>>> import numpy as np
>>> from numpy import linalg as LA
>>> np.set_printoptions(precision=2, suppress=True, linewidth=140, sign=" ")
>>> rnd = lambda a: np.round(a, 2) + 0
>>> M = np.loadtxt("sample4.csv", delimiter=",")
>>> print(M)
[[  2.   3.   4.   5.]
 [  6.   7.   8.   9.]
 [ 10.  11.  12.  13.]]
>>> Uu, s, vt = LA.svd(M)
>>> print(rnd(s))
[ 28.56   1.53   0.  ]
>>> other = Uu[:, :2] @ np.diag(s[:2]) @ vt[:2]
>>> print(rnd(LA.norm(M - other, 2)), rnd(s[2]))
0.0 0.0
>>> print(LA.matrix_rank(other))
2
>>> print([round(float(x), 2) for x in LA.svd(M, compute_uv=False)[:3]])
[28.56, 1.53, 0.0]
>>> print(LA.cond(M) > 100)
True
>>> print(np.argsort(-LA.norm(M, axis=0).round(6), kind="stable")[:3])
[ 3  2  1]
>>> print(rnd(LA.norm(M, 2) / LA.norm(M)))
1.0
>>> print(M.ravel(order="F"))
[  2.   6.  10.   3.   7.  11.   4.   8.  12.   5.   9.  13.]
>>> t3 = M.reshape(3, 2, -1)
>>> print(t3[:, 0])
[[  2.   3.]
 [  6.   7.]
 [ 10.  11.]]
>>> print(np.einsum("ihd,ihd->ih", t3, t3))
[[  13.   41.]
 [  85.  145.]
 [ 221.  313.]]
>>> rank = LA.matrix_rank(M)
>>> print(rank)
2
>>> N = LA.svd(M)[2][rank:].T
>>> print(rnd(M @ N))
[[ 0.  0.]
 [ 0.  0.]
 [ 0.  0.]]
>>> print(LA.matrix_rank(M.T @ M), LA.matrix_rank(M @ M.T))
2 2
>>> print([int(LA.matrix_rank(M[:, :j + 1])) for j in range(4)])
[1, 2, 2, 2]
>>> print([int(LA.matrix_rank(np.delete(M, i, axis=0))) for i in range(3)])
[2, 2, 2]
